% python3 -q
>>> import numpy as np
>>> np.set_printoptions(precision=1, suppress=True, linewidth=160)
>>> data = np.loadtxt("block1.csv", delimiter=",")
>>> print(data)
[[ 0.   1.4 -1.3  0.2  0.6]
 [-0.4 -0.8  0.7 -1.   2.6]
 [-2.4 -2.8  2.6  0.8  0.1]
 [-1.   0.1 -0.1 -0.7  0.6]
 [ 1.3  0.2 -0.1  0.2 -1.2]
 [ 1.  -0.5  0.5 -2.2 -1. ]
 [-0.5  1.2 -1.2  0.   0.3]
 [ 1.1  0.6 -0.7 -0.2 -1.1]
 [ 1.  -0.1  0.1 -0.6 -0.4]
 [-0.2  0.5 -0.4 -1.5 -1.9]
 [-0.1  0.2 -0.2  0.6  1.8]
 [ 2.1 -1.2  1.1 -0.8  2.2]]
>>> Q, V = np.linalg.qr(data[:, :2])[0], np.linalg.qr(data[:, 2:])[0]
>>> sv = np.linalg.svd(Q.T @ V, compute_uv=False)
>>> print((sv > 0.9).sum())
1
>>> print(np.round(np.linalg.norm(Q @ Q.T - V @ V.T, 2), 1))
1.0
>>> out = np.array([[2, 1], [3, 5], [3, 0], [5, 3], [2, 0]])
>>> out.T @ data.T
array([[  2.5,  -0.9,  -1.2,  -4.3,   1.5, -11. ,  -0.4,  -1.3,  -1.8, -11.4,   6.4,   4.3],
       [  7.6,  -7.4, -14. ,  -2.6,   2.9,  -8.1,   5.5,   3.5,  -1.3,  -2.2,   2.7,  -6.3]])
>>> print(np.einsum("ij,ij->i", data, data))
[ 4.   9.1 21.   1.9  3.2  7.3  3.2  3.3  1.5  6.3  3.7 12.5]
>>> print(np.vstack([data, out.T]).shape)
(14, 5)
>>> left, sv, Vt = np.linalg.svd(data)
>>> np.argmax(sv[:-1] / (sv[1:] + 1e-6)) + 1
np.int64(4)
>>> out = left[:, :4] @ np.diag(sv[:4]) @ Vt[:4]
>>> np.linalg.matrix_rank(data, rtol=0.05)
np.int64(4)
>>> out.round(1) + 0
array([[ 0. ,  1.4, -1.3,  0.2,  0.6],
       [-0.4, -0.8,  0.7, -1. ,  2.6],
       [-2.4, -2.8,  2.6,  0.8,  0.1],
       [-1. ,  0.1, -0.1, -0.7,  0.6],
       [ 1.3,  0.2, -0.1,  0.2, -1.2],
       [ 1. , -0.5,  0.5, -2.2, -1. ],
       [-0.5,  1.2, -1.2,  0. ,  0.3],
       [ 1.1,  0.7, -0.6, -0.2, -1.1],
       [ 1. , -0.1,  0.1, -0.6, -0.4],
       [-0.2,  0.5, -0.4, -1.5, -1.9],
       [-0.1,  0.2, -0.2,  0.6,  1.8],
       [ 2.1, -1.2,  1.1, -0.8,  2.2]])
>>> round(float(np.abs(data - out).max()), 1)
0.1
>>> round(float(np.linalg.norm(data - out, 2)), 1), round(float(sv[4]), 1)
(0.1, 0.1)
>>> W = np.array([[-3, -2], [-1, 3], [0, 1], [0, 1], [-3, 1]])
>>> beta = np.array([-1, 0])
>>> hid = np.maximum(data @ W + beta, 0)
>>> np.linalg.matrix_rank(hid)
np.int64(2)
>>> (hid > 0).mean(axis=0)
array([0.2, 0.4])
>>> hid
array([[0. , 3.7],
       [0. , 0.7],
       [8.7, 0. ],
       [0.1, 2.1],
       [0. , 0. ],
       [0. , 0. ],
       [0. , 3.7],
       [0. , 0. ],
       [0. , 0. ],
       [4.8, 0. ],
       [0. , 3. ],
       [0. , 0. ]])
>>> W2 = np.array([[4, 5], [5, 4]])
>>> W @ W2
array([[-22, -23],
       [ 11,   7],
       [  5,   4],
       [  5,   4],
       [ -7, -11]])
>>> C2 = np.cov(data, rowvar=False)
>>> C2.round(1) + 0
array([[ 1.5,  0.4, -0.4, -0.4, -0.2],
       [ 0.4,  1.3, -1.2,  0. , -0.4],
       [-0.4, -1.2,  1.1,  0. ,  0.3],
       [-0.4,  0. ,  0. ,  0.8,  0.3],
       [-0.2, -0.4,  0.3,  0.3,  2. ]])
>>> np.round(np.corrcoef(data.T), 1) + 0
array([[ 1. ,  0.3, -0.3, -0.4, -0.1],
       [ 0.3,  1. , -1. ,  0. , -0.2],
       [-0.3, -1. ,  1. ,  0. ,  0.2],
       [-0.4,  0. ,  0. ,  1. ,  0.2],
       [-0.1, -0.2,  0.2,  0.2,  1. ]])
>>> np.polyfit(data[:, 1], data[:, 0], 1)
array([0.3, 0.2])
>>> np.round(np.corrcoef(data[:, 1], data[:, 0])[0, 1], 1)
np.float64(0.3)
>>> C2.shape
(5, 5)
>>> data.std(axis=0)
array([1.2, 1.1, 1. , 0.8, 1.4])
>>> np.round(np.linalg.eigvalsh(C2)[::-1], 1) + 0
array([3. , 1.7, 1.4, 0.5, 0. ])
>>> J = np.load("case19.npy")
>>> print(J)
[[  1  -1   1  -1]
 [  1   0   0   0]
 [  1   1   1   1]
 [  1   2   4   8]
 [  1   3   9  27]
 [  1   4  16  64]
 [  1   5  25 125]
 [  1   6  36 216]
 [  1   7  49 343]
 [  1   8  64 512]]
>>> # column 3 is much longer than the rest
>>> Q, R = np.linalg.qr(J)
>>> Q.shape, R.shape
((10, 4), (4, 4))
>>> x = np.array([3, 1, 3, 0])
>>> y = J @ x
>>> np.round(np.linalg.solve(J.T @ J, J.T @ y), 1) + 0
array([3., 1., 3., 0.])
>>> print(np.round(np.linalg.lstsq(J, y)[0], 1) + 0)
[3. 1. 3. 0.]
>>> try:
...     np.linalg.solve(J, y)
... except np.linalg.LinAlgError as e:
...     print("failed:", e)
... 
failed: Last 2 dimensions of the array must be square
>>> np.round(np.linalg.pinv(J) @ J, 1) + 0
array([[1., 0., 0., 0.],
       [0., 1., 0., 0.],
       [0., 0., 1., 0.],
       [0., 0., 0., 1.]])
>>> rng = np.random.default_rng(3992)
>>> y = y + 0.3 * rng.normal(size=10)
>>> y
array([  4.5,   3. ,   7.2,  16.9,  33. ,  55. ,  83.3, 116.7, 156.4, 203.2])
>>> beta, *_ = np.linalg.lstsq(J, y)
>>> np.round(J.T @ (y - J @ beta), 1) + 0
array([0., 0., 0., 0.])
>>> print(beta.round())
[3. 1. 3. 0.]
>>> np.round(np.linalg.norm(y - J @ beta), 1)
np.float64(0.7)
>>> P = J @ np.linalg.solve(J.T @ J, J.T)
>>> round(np.trace(P), 1)
np.float64(4.0)
>>> print(np.allclose(P @ P, P))
True
>>> np.round(P @ J[:, 1], 1) + 0
array([-1.,  0.,  1.,  2.,  3.,  4.,  5.,  6.,  7.,  8.])
>>> P.round(1) + 0
array([[ 0.8,  0.3,  0. , -0.1, -0.1, -0.1,  0. ,  0.1,  0.1, -0.1],
       [ 0.3,  0.3,  0.2,  0.2,  0.1,  0. , -0.1, -0.1,  0. ,  0.1],
       [ 0. ,  0.2,  0.3,  0.3,  0.2,  0.1,  0. , -0.1, -0.1,  0.1],
       [-0.1,  0.2,  0.3,  0.3,  0.2,  0.1,  0. ,  0. , -0.1,  0. ],
       [-0.1,  0.1,  0.2,  0.2,  0.2,  0.2,  0.1,  0.1,  0. , -0.1],
       [-0.1,  0. ,  0.1,  0.1,  0.2,  0.2,  0.2,  0.2,  0.1, -0.1],
       [ 0. , -0.1,  0. ,  0. ,  0.1,  0.2,  0.3,  0.3,  0.2, -0.1],
       [ 0.1, -0.1, -0.1,  0. ,  0.1,  0.2,  0.3,  0.3,  0.2,  0. ],
       [ 0.1,  0. , -0.1, -0.1,  0. ,  0.1,  0.2,  0.2,  0.3,  0.3],
       [-0.1,  0.1,  0.1,  0. , -0.1, -0.1, -0.1,  0. ,  0.3,  0.8]])
>>> np.round(np.linalg.eigvalsh(P), 1) + 0
array([0., 0., 0., 0., 0., 0., 1., 1., 1., 1.])
>>> out = np.array([[3, 4], [2, 5], [0, 5], [4, 4], [1, 4], [2, 0], [1, 2]])
>>> X = np.block([[np.zeros((7, 7)), out], [out.T, np.zeros((2, 2))]])
>>> print(X)
[[0. 0. 0. 0. 0. 0. 0. 3. 4.]
 [0. 0. 0. 0. 0. 0. 0. 2. 5.]
 [0. 0. 0. 0. 0. 0. 0. 0. 5.]
 [0. 0. 0. 0. 0. 0. 0. 4. 4.]
 [0. 0. 0. 0. 0. 0. 0. 1. 4.]
 [0. 0. 0. 0. 0. 0. 0. 2. 0.]
 [0. 0. 0. 0. 0. 0. 0. 1. 2.]
 [3. 2. 0. 4. 1. 2. 1. 0. 0.]
 [4. 5. 5. 4. 4. 0. 2. 0. 0.]]
>>> # symmetric
>>> f = np.array([0, 0, -1])
>>> np.convolve(X[7], f)
array([ 0.,  0., -3., -2.,  0., -4., -1., -2., -1.,  0.,  0.])
>>> np.correlate(X[7], X[1], "full")
array([15., 16.,  4., 20., 13., 12.,  9.,  2.,  0.,  0.,  0.,  0.,  0.,  0.,  0.,  0.,  0.])
>>> evals, V = np.linalg.eigh(X)
>>> x = np.array([0, 3, 2, 0, 1, 3, 4, 0, 0])
>>> x @ X @ x / (x @ x), round(float(evals[0]), 1), np.round(evals[-1], 1)
(np.float64(0.0), -11.1, np.float64(11.1))
>>> np.round(np.linalg.eigvalsh(X[1:, 1:]), 1) + 0
array([-10. ,  -3.5,   0. ,   0. ,   0. ,   0. ,   3.5,  10. ])
>>> (np.sign(V[:, -1].round(6)) == np.sign(V[0, -1].round(6))).astype(int)
array([1, 1, 1, 1, 1, 1, 1, 1, 1])
>>> idx = rng.permutation(9)
>>> idx
array([6, 3, 0, 7, 8, 1, 4, 2, 5])
>>> out = X[idx][:, idx]
>>> np.diag(out)
array([0., 0., 0., 0., 0., 0., 0., 0., 0.])
>>> out
array([[0., 0., 0., 1., 2., 0., 0., 0., 0.],
       [0., 0., 0., 4., 4., 0., 0., 0., 0.],
       [0., 0., 0., 3., 4., 0., 0., 0., 0.],
       [1., 4., 3., 0., 0., 2., 1., 0., 2.],
       [2., 4., 4., 0., 0., 5., 4., 5., 0.],
       [0., 0., 0., 2., 5., 0., 0., 0., 0.],
       [0., 0., 0., 1., 4., 0., 0., 0., 0.],
       [0., 0., 0., 0., 5., 0., 0., 0., 0.],
       [0., 0., 0., 2., 0., 0., 0., 0., 0.]])
>>> print(np.trace(out))
0.0
>>> np.abs(np.diag(np.linalg.qr(X)[1])) > 1e-9
array([ True,  True, False, False, False, False, False,  True,  True])
>>> A = np.loadtxt("a.csv", delimiter=",")
>>> print(A)
[[-0.9  1.1 -1.8  3. ]
 [-1.2  0.8 -2.1  2.7]
 [-1.   0.9 -2.1  2.2]
 [-0.5  1.1 -0.9  3.1]
 [-1.1  1.1 -1.1  3.4]
 [-0.9  1.4 -0.9  2.9]
 [-0.8  1.2  1.3 -0.6]
 [-1.1  1.   0.8 -1.2]
 [-0.9  0.3  1.2 -1.1]]
>>> x = np.array([4, 5, 1, -5])
>>> y = A @ x
>>> beta, lr = np.zeros(4), 1 / np.linalg.norm(A, 2) ** 2
>>> for i in range(4):
...     beta -= lr * A.T @ (A @ beta - y)
...     if i % 1 == 0: print(i, round(np.linalg.norm(A @ beta - y), 1))
... 
0 6.3
1 5.9
2 5.5
3 5.2
>>> beta
array([ 0.6, -0.6,  2.2, -3.5])
>>> M = np.loadtxt("mat.csv", delimiter=",")
>>> M
array([[ -26.3,    4.9,   62.8,  -26.4,  -11. ,   81. ,  -33.3,  -15.9,   60.1,   39.1,   -7.3],
       [  73.9,   39.4,  -56.3,   21.2,  -74.3,  -19.5,   -9.8,   75.6,   35.7,  -33.7,  109.2],
       [  -6.4,  -11.8,   58.3,  -27. ,  -58.4,  102.5,   -4.7,  -19.2,   31.1,   -6.8,   72. ],
       [ -10.3,   -4.2,    2. ,   22.4,   69.3,  -31.1,   12.3,    2.7,  -40. ,   -0.8, -102.1],
       [  10. ,  -26.2,  -72. ,   13.1,    0.1,  -92.5,   47.8,  -17.4,  -82.2,  -43.1,   35.9],
       [ -53.9,  -48.1,   41.8,  -27.2,   18.3,   32.6,   24.8,  -75.3,  -42.9,    3.2,  -17.8],
       [ -47.1,  -28. ,   80.1,  -43.7,  -24.1,  104.4,   -8.5,  -59.9,   26.7,   24.3,   21.8],
       [  26.4,   21.1,  -16.7,   -5.1,  -50.8,    7.3,  -17.6,   26.7,   42.9,    0.4,   70.8]])
>>> f = np.array([-1, 2])
>>> np.cross(M[1, :3], M[3, :3])
array([-157.7,  432.1,   95.4])
>>> np.convolve(M[1], f)
array([ -73.9,  108.4,  135.1, -133.8,  116.7, -129.1,  -29.2,  -95.2,  115.5,  105.1, -176.6,  218.4])
>>> np.polyval(f, M[1])
array([ -71.9,  -37.4,   58.3,  -19.2,   76.3,   21.5,   11.8,  -73.6,  -33.7,   35.7, -107.2])
>>> blk = np.stack([M, 5 * M, M[::-1]])
>>> print(np.linalg.matrix_rank(blk.reshape(3, -1)))
2
>>> np.linalg.norm(blk, axis=(1, 2))
array([ 428.5, 2142.5,  428.5])
>>> E = np.array([[-2, 1, 0], [2, 2, 1], [0, -2, 2], [1, -2, 1]])
>>> E[-1] = E[0] + -2 * E[1]
>>> E
array([[-2,  1,  0],
       [ 2,  2,  1],
       [ 0, -2,  2],
       [-6, -3, -2]])
>>> Q, R = np.linalg.qr(E)
>>> np.abs(np.diag(R))
array([6.6, 3. , 2. ])
>>> R
array([[ 6.6,  3. ,  2.1],
       [ 0. , -3. ,  0.8],
       [ 0. ,  0. , -2. ]])
>>> np.round(Q.T @ Q, 1) + 0
array([[1., 0., 0.],
       [0., 1., 0.],
       [0., 0., 1.]])
>>> Q
array([[-0.3, -0.6, -0.6],
       [ 0.3, -0.4, -0.3],
       [ 0. ,  0.7, -0.7],
       [-0.9,  0.1,  0.1]])
>>> round(abs(R[0, 0]), 1), round(np.linalg.norm(E[:, 0]), 1)
(np.float64(6.6), np.float64(6.6))
>>> print(np.round(Q @ R, 1) + 0)
[[-2.  1.  0.]
 [ 2.  2.  1.]
 [ 0. -2.  2.]
 [-6. -3. -2.]]
>>> np.allclose(R.T @ R, E.T @ E)
True
>>> out = np.c_[E[:, :1] @ np.array([[-1]]), np.array([-3, 2, -1, 3])]
>>> out
array([[ 2, -3],
       [-2,  2],
       [ 0, -1],
       [ 6,  3]])
>>> np.linalg.matrix_rank(out)
np.int64(2)
>>> np.linalg.matrix_rank(np.c_[E, out])
np.int64(4)
>>> print(np.round(np.linalg.norm(out - E @ np.linalg.lstsq(E, out)[0], axis=0), 1) + 0)
[0.  4.1]
>>> np.round(np.linalg.lstsq(E, out[:, 0])[0], 1) + 0
array([-1.,  0.,  0.])
>>> np.linalg.norm(np.linalg.qr(E)[0].T @ out, axis=0) ** 2 / ((out ** 2).sum(axis=0) + 1e-12)
array([1. , 0.3])
>>> W0 = np.load("m.npy")
>>> W0
array([[0, 0, 0, 0],
       [0, 0, 1, 1],
       [0, 1, 0, 1],
       [0, 1, 1, 0]])
>>> # 2 groups of indices that never mix
>>> blk = np.stack([W0, 5 * W0, W0[::-1]])
>>> np.linalg.norm(blk, axis=(1, 2))
array([ 2.4, 12.2,  2.4])
>>> print(np.linalg.matrix_rank(blk))
[3 3 3]
>>> blk.shape
(3, 4, 4)
>>> m1 = np.loadtxt("out0.csv", delimiter=",")
>>> m1
array([[  3.1,  -0.3,   1.9, -10.5,  -1. ],
       [  1.6,  -6.7,  -6.8,   0.8,  -1.7],
       [  4.7,   1.7,  -6.1,  -7.3,  -2.4],
       [ -3.8,  -2.2,  -2.5,   6. ,  -5.4],
       [ -2.1,   9.1,  -6.4,  -9.1,   7. ],
       [  3.5,   7.6,  19.4,  -3.3,   3.5],
       [ -0.8,  -1.4,   4.8,   4.6,   2.2],
       [ -1.9,  -4.1,   1.2,   7. ,  -0.1],
       [  2.4,   4.3,   6.4, -10. ,   3.1],
       [  6.5,   7.7,   1.1, -10.2,  -6.7],
       [  2.1,  -0.2,   2.4,  -0.9,   0.5],
       [ 10.5,  -1.1,  -6.4, -14.5,  -7.4],
       [  0.7,  -3.7,  -1.5,   5. ,   2.3],
       [ -1. ,   4.3,  -2.9,  -9.1,  -1.7],
       [  7.2,  -1.8,   2.9,  -6.8,   4.6],
       [ -3.5,   3.1,  12.5,  -5.9,   2.3],
       [ -5.7,   0.4,   2.2,   0.7,   0.6],
       [ -7.7,  14.3,   6.6,   0.4,   2.5],
       [ 11.8,  -1.3,  -8.2, -15.1,  -9.3],
       [  3.9,   0.8,  -5.5,  -6.7,  -0.8],
       [ -9. ,  -6.8,   8.1,   4.8,   2.6],
       [  1.1,   0.9,  -0.4,   7.3,   1.8],
       [ -5.9,   0.4,   4.9,  13.4,   1.7],
       [  1.1,  -0.9,  -2.7,  -2.8,  -4.7],
       [  0.5,   2.7,   6.9,  -0.9,   1.8],
       [  6. ,   4.9,  10.7,  -7.8,   5.2],
       [  3.3,  -5.2,  -6.9,  -3.6,  -7.4],
       [  4.7,   6.1,  -3.6,  -6.5, -10.3],
       [ 11. ,   0.7,   7.1, -11.8,  -3.3],
       [  0.6,   2.3,  -1.8,  -7. ,   1.9],
       [ 11.4,   0.6,  -4.4,  -1.5, -10.7],
       [ -4.7,  -7.6,  -6.4,   5.5,  -1.8],
       [  1.5,  -2.8, -12.8,  -2.6,  -6.4],
       [ -2.1,  -2. ,   2.6,  -1. ,   0.3],
       [ -0.9,   8.5,   2.1,   1.2,   1.9],
       [ -0.9,   2.6,  -5.6, -12.7,   5.4],
       [  8.3,  -2.6,   1.5,   4.1,  -5. ],
       [ -6.4,  -2.7,   2.9,   4.1,   7.5],
       [  3.5,   8.4,  -0.1,  -3.2,  -3.3],
       [ -5.5, -12.2, -11. ,   9.4,  -1. ]])
>>> def softmax(z):
...     e = np.exp(z - z.max(axis=-1, keepdims=True))
...     return e / e.sum(axis=-1, keepdims=True)
... 
>>> np.round(softmax(M[5]), 1) + 0
array([0., 0., 1., 0., 0., 0., 0., 0., 0., 0., 0.])
>>> print(np.round(softmax(M[5] + 3), 1) + 0)
[0. 0. 1. 0. 0. 0. 0. 0. 0. 0. 0.]
>>> scores = M @ M.T / np.sqrt(11)
>>> softmax(scores)[5] @ M
array([-53.9, -48.1,  41.8, -27.2,  18.3,  32.6,  24.8, -75.3, -42.9,   3.2, -17.8])
>>> softmax(scores + np.triu(np.full(scores.shape, -np.inf), 1))
array([[1., 0., 0., 0., 0., 0., 0., 0.],
       [0., 1., 0., 0., 0., 0., 0., 0.],
       [0., 0., 1., 0., 0., 0., 0., 0.],
       [0., 0., 0., 1., 0., 0., 0., 0.],
       [0., 0., 0., 0., 1., 0., 0., 0.],
       [0., 0., 0., 0., 0., 1., 0., 0.],
       [0., 0., 0., 0., 0., 0., 1., 0.],
       [0., 1., 0., 0., 0., 0., 0., 0.]])
>>> np.round(softmax(scores), 1) + 0
array([[0., 0., 0., 0., 0., 0., 1., 0.],
       [0., 1., 0., 0., 0., 0., 0., 0.],
       [0., 0., 1., 0., 0., 0., 0., 0.],
       [0., 0., 0., 1., 0., 0., 0., 0.],
       [0., 0., 0., 0., 1., 0., 0., 0.],
       [0., 0., 0., 0., 0., 1., 0., 0.],
       [0., 0., 0., 0., 0., 0., 1., 0.],
       [0., 1., 0., 0., 0., 0., 0., 0.]])
